% python3 -q
>>> import numpy as np
>>> from numpy import linalg as LA
>>> np.set_printoptions(suppress=True, linewidth=120)
>>> F = np.loadtxt("data.csv", delimiter=",")
>>> F
array([[ 0.,  0.,  0.,  0.,  0.,  0.,  0.,  0.,  0.,  0.,  0.,  0.],
       [ 0.,  0.,  0.,  0.,  0.,  0.,  0.,  0.,  0.,  0.,  0.,  0.],
       [ 0.,  0.,  0.,  0.,  0.,  0.,  0.,  0.,  0.,  0.,  0.,  0.],
       [ 0.,  0.,  0., -1.,  0.,  0.,  0.,  0.,  0.,  0.,  0.,  0.],
       [ 0.,  0.,  0.,  0.,  0.,  0.,  0.,  0.,  0.,  0.,  0.,  0.],
       [ 0.,  0.,  0.,  0.,  0., -1.,  0.,  0.,  0.,  0.,  0.,  0.],
       [ 0.,  0.,  0.,  0.,  0.,  0.,  1.,  0.,  0.,  0.,  0.,  0.],
       [ 0.,  0.,  0.,  0.,  0.,  0.,  0.,  0.,  0.,  0.,  0.,  0.],
       [ 0.,  0.,  0.,  0.,  0.,  0.,  0.,  0.,  1.,  0.,  0.,  0.],
       [ 0.,  0.,  0.,  0.,  0.,  0.,  0.,  0.,  0.,  0.,  0.,  0.],
       [ 0.,  0.,  0.,  0.,  0.,  0.,  0.,  0.,  0.,  0.,  1.,  0.],
       [ 0.,  0.,  0.,  0.,  0.,  0.,  0.,  0.,  0.,  0.,  0.,  0.]])
>>> F @ F
array([[0., 0., 0., 0., 0., 0., 0., 0., 0., 0., 0., 0.],
       [0., 0., 0., 0., 0., 0., 0., 0., 0., 0., 0., 0.],
       [0., 0., 0., 0., 0., 0., 0., 0., 0., 0., 0., 0.],
       [0., 0., 0., 1., 0., 0., 0., 0., 0., 0., 0., 0.],
       [0., 0., 0., 0., 0., 0., 0., 0., 0., 0., 0., 0.],
       [0., 0., 0., 0., 0., 1., 0., 0., 0., 0., 0., 0.],
       [0., 0., 0., 0., 0., 0., 1., 0., 0., 0., 0., 0.],
       [0., 0., 0., 0., 0., 0., 0., 0., 0., 0., 0., 0.],
       [0., 0., 0., 0., 0., 0., 0., 0., 1., 0., 0., 0.],
       [0., 0., 0., 0., 0., 0., 0., 0., 0., 0., 0., 0.],
       [0., 0., 0., 0., 0., 0., 0., 0., 0., 0., 1., 0.],
       [0., 0., 0., 0., 0., 0., 0., 0., 0., 0., 0., 0.]])
>>> K = np.array([[1, 1, 1, 1, -1, -1, -1, -1],
...     [1, -1, 1, -1, -1, 1, -1, 1],
...     [1, 1, 1, 1, 1, 1, 1, 1],
...     [1, -1, -1, 1, -1, 1, 1, -1],
...     [1, -1, 1, -1, 1, -1, 1, -1]])
>>> x0 = np.array([2, -3, 3, 2, -1, 2, -2, 0])
>>> a = np.maximum(K @ x0, 0)
>>> print(np.flatnonzero(a > 1e-9))
[0 1 2 3 4]
>>> print(np.maximum(K @ x0, 0) - np.maximum(-K @ x0, 0))
[ 5 11  3  5  1]
>>> K * (a > 1e-9)[:, None]
array([[ 1,  1,  1,  1, -1, -1, -1, -1],
       [ 1, -1,  1, -1, -1,  1, -1,  1],
       [ 1,  1,  1,  1,  1,  1,  1,  1],
       [ 1, -1, -1,  1, -1,  1,  1, -1],
       [ 1, -1,  1, -1,  1, -1,  1, -1]])
>>> W1 = np.array([[1, -3, 1, -2],
...     [-3, -3, -1, -3],
...     [1, -1, -2, 3],
...     [-1, 2, 1, -3],
...     [0, 1, -1, 0],
...     [2, -2, 3, 3],
...     [-3, 2, 3, -1],
...     [0, -3, 0, -1]])
>>> beta = np.array([3, 5, 4, 5])
>>> H = np.maximum(K @ W1 + beta, 0)
>>> H
array([[ 2,  2,  0,  0],
       [14,  0,  4, 15],
       [ 0,  0,  8,  1],
       [ 4, 10, 16,  3],
       [ 4, 10,  2,  9]])
>>> print(LA.matrix_rank(H))
4
>>> C = np.array([[0, 0, 3], [1, -3, -1], [2, 0, 3], [-3, 2, 1]])
>>> H @ C
array([[  2,  -6,   4],
       [-37,  30,  69],
       [ 13,   2,  25],
       [ 33, -24,  53],
       [-13, -12,  17]])
>>> (H @ C).round(6).argmax(axis=1)
array([2, 2, 2, 2, 2])
>>> M2 = K[0, 0] * K[1:] - np.outer(K[1:, 0], K[0])
>>> M2
array([[ 0, -2,  0, -2,  0,  2,  0,  2],
       [ 0,  0,  0,  0,  2,  2,  2,  2],
       [ 0, -2, -2,  0,  0,  2,  2,  0],
       [ 0, -2,  0, -2,  2,  0,  2,  0]])
>>> LA.matrix_rank(M2), LA.matrix_rank(K)
(np.int64(4), np.int64(5))
>>> E = np.load("out2.npy")
>>> E
array([[-2.58,  0.18, -1.17, -1.16, -1.15,  0.03,  1.73,  3.28, -1.79, -0.26],
       [-2.  , -0.07, -1.09, -1.59, -1.45, -0.48,  2.2 ,  3.57, -2.85,  0.33],
       [ 0.77,  0.19,  0.28,  0.15, -0.54,  0.17, -0.58, -1.14,  0.36,  0.03],
       [-1.29, -0.23, -0.55, -0.07, -1.04, -0.04,  1.72,  2.5 , -1.63,  0.16],
       [ 1.89,  0.3 ,  1.04,  0.98,  1.01,  0.01, -1.9 , -3.37,  2.4 ,  0.13],
       [-1.36,  0.24, -0.52, -1.19, -0.29,  0.22,  1.2 ,  1.51, -1.46,  0.51],
       [-4.05, -0.11, -2.41, -1.29, -2.16,  0.1 ,  3.8 ,  6.02, -3.76, -0.28],
       [-1.62, -0.14, -0.98, -1.09, -0.75, -0.16,  1.35,  2.11, -1.49, -0.31],
       [-3.29, -0.08, -1.74, -1.67, -0.83,  0.19,  3.04,  4.72, -3.13,  0.03],
       [-1.65,  0.34, -0.63, -0.99, -1.  ,  0.31,  1.84,  3.13, -1.7 , -0.14],
       [ 2.58,  0.33,  0.91,  1.39,  1.19,  0.1 , -1.85, -3.02,  2.2 , -0.12],
       [ 0.5 , -0.07,  0.15,  0.09,  0.13,  0.46, -0.11, -0.26,  1.22, -0.12],
       [ 0.13,  0.33, -0.42,  0.09, -0.13,  0.21,  0.04, -0.62, -0.04,  0.01],
       [ 2.7 ,  0.04,  1.17,  1.1 ,  1.28,  0.07, -2.28, -3.97,  2.87,  0.23],
       [-0.63,  0.52, -1.09, -0.51, -0.26,  0.08,  0.88,  1.77, -0.68,  0.06],
       [ 3.26,  0.07,  2.38,  2.42,  1.66,  0.26, -3.64, -5.5 ,  3.63, -0.17],
       [ 1.14, -0.2 ,  0.54,  0.97,  0.23,  0.04, -1.97, -1.7 ,  1.11, -0.46],
       [-2.37,  0.12, -1.72, -1.4 , -1.54,  0.12,  2.35,  3.  , -2.43,  0.07],
       [-0.78, -0.29, -0.53, -0.57, -0.27, -0.31,  0.92,  0.97, -0.74, -0.2 ],
       [-2.82,  0.36, -1.95, -1.79, -1.42,  0.1 ,  3.19,  4.77, -3.14,  0.2 ],
       [ 1.8 ,  0.17,  0.8 ,  0.76,  0.7 , -0.64, -1.62, -2.13,  1.81, -0.19],
       [-0.73, -0.15,  0.16, -0.86, -0.48, -0.09,  0.81,  0.92, -0.95,  0.38],
       [-0.55,  0.54, -0.38, -0.31, -0.69, -0.47,  0.69,  0.74, -0.45, -0.15],
       [-4.81,  0.13, -1.9 , -2.1 , -2.43,  0.43,  4.93,  7.16, -4.7 ,  0.25],
       [ 1.55, -0.24,  0.52,  0.66,  0.5 ,  0.28, -1.  , -1.81,  0.92,  0.11],
       [-0.27, -0.11, -0.34,  0.11, -0.41, -0.12,  0.37,  0.98, -0.61, -0.26],
       [-0.79,  0.51, -0.16,  0.23, -0.35, -0.2 ,  0.5 ,  0.83, -0.61,  0.25],
       [ 0.95,  0.19,  1.28,  0.66,  0.1 ,  0.05, -1.78, -2.46,  1.58,  0.06],
       [ 1.16, -0.02,  1.11,  1.  ,  1.02,  0.15, -0.8 , -0.91,  1.72, -0.42],
       [ 1.6 , -0.56,  0.37,  0.75,  0.48,  0.23, -1.6 , -2.68,  1.74, -0.19],
       [ 0.87,  0.01,  0.24, -0.09,  0.5 , -0.06, -0.4 , -0.77,  0.97,  0.04],
       [-1.88,  0.61, -1.52, -0.73, -1.25,  0.24,  1.95,  2.99, -1.55,  0.2 ]])
>>> proj = E @ LA.solve(E.T @ E, E.T)
>>> np.round(LA.eigvalsh(proj), 2) + 0
array([0., 0., 0., 0., 0., 0., 0., 0., 0., 0., 0., 0., 0., 0., 0., 0., 0., 0., 0., 0., 0., 0., 1., 1., 1., 1., 1., 1.,
       1., 1., 1., 1.])
>>> M2 = np.c_[E[:, :5] @ np.array([[0, -2, 2, 0, -2],
...     [0, 0, -2, -1, -1],
...     [0, 1, -1, 0, 2],
...     [2, -2, -1, -2, 0],
...     [-1, 1, 0, -1, 0]]), np.array([1, 1, 3, -1, 0, 0, 0, 0, 0, 2, 0, 0, -1, 2, -1, -1, -2, 2, 2, -1, 3, 3, 3, 3, -1, -3, 1, -1, 0, -3, 0, 3])]
>>> M2.round(2)
array([[-1.17,  5.16, -3.19,  3.29,  2.64,  1.  ],
       [-1.73,  4.64, -1.18,  4.7 ,  1.89,  1.  ],
       [ 0.84, -2.1 ,  0.73,  0.05, -1.17,  3.  ],
       [ 0.9 ,  1.13, -1.5 ,  1.41,  1.71, -1.  ],
       [ 0.95, -3.69,  1.16, -3.27, -2.  ,  0.  ],
       [-2.09,  4.29, -1.49,  2.43,  1.44,  0.  ],
       [-0.42,  6.11, -4.18,  4.85,  3.39,  0.  ],
       [-1.43,  3.69, -0.89,  3.07,  1.42,  0.  ],
       [-2.51,  7.35, -3.01,  4.25,  3.18,  0.  ],
       [-0.98,  3.65, -2.36,  2.64,  1.7 ,  2.  ],
       [ 1.59, -5.84,  2.2 , -4.3 , -3.67,  0.  ],
       [ 0.05, -0.9 ,  0.9 , -0.24, -0.63,  0.  ],
       [ 0.31, -0.99, -0.07, -0.38, -1.43, -1.  ],
       [ 0.92, -5.15,  3.05, -3.52, -3.1 ,  2.  ],
       [-0.76,  0.93, -0.7 ,  0.76, -1.44, -1.  ],
       [ 3.18, -7.32,  1.58, -6.57, -1.83, -1.  ],
       [ 1.71, -3.45,  1.17, -1.97, -1.  , -2.  ],
       [-1.26,  4.28, -1.86,  4.22,  1.18,  2.  ],
       [-0.87,  1.9 ,  0.12,  1.7 ,  0.79,  2.  ],
       [-2.16,  5.85, -2.62,  4.64,  1.38, -1.  ],
       [ 0.82, -3.62,  1.7 , -2.39, -2.17,  3.  ],
       [-1.24,  2.86, -0.46,  2.35,  1.93,  3.  ],
       [ 0.07,  0.65, -1.49,  0.77, -0.2 ,  3.  ],
       [-1.77,  9.49, -5.88,  6.5 ,  5.69,  3.  ],
       [ 0.82, -3.4 ,  2.4 , -1.58, -1.82, -1.  ],
       [ 0.63, -0.43, -0.09,  0.3 , -0.03, -3.  ],
       [ 0.81,  0.61, -2.67, -0.62,  0.75,  1.  ],
       [ 1.22, -1.84, -0.42, -1.61,  0.47, -1.  ],
       [ 0.98, -2.19,  0.25, -3.  , -0.08,  0.  ],
       [ 1.02, -3.85,  3.2 , -1.42, -1.9 , -3.  ],
       [-0.68, -0.82,  1.57, -0.33, -1.27,  0.  ],
       [-0.21,  2.45, -2.73,  2.1 ,  0.11,  3.  ]])
>>> print(np.round(LA.norm(LA.qr(E)[0].T @ M2, axis=0) ** 2 / ((M2 ** 2).sum(axis=0) + 1e-12), 2))
[1.   1.   1.   1.   1.   0.58]
>>> LA.matrix_rank(M2)
np.int64(6)
>>> print(np.round(LA.lstsq(E, M2[:, 0])[0], 2) + 0)
[ 0.  0.  0.  2. -1.  0.  0.  0.  0.  0.]
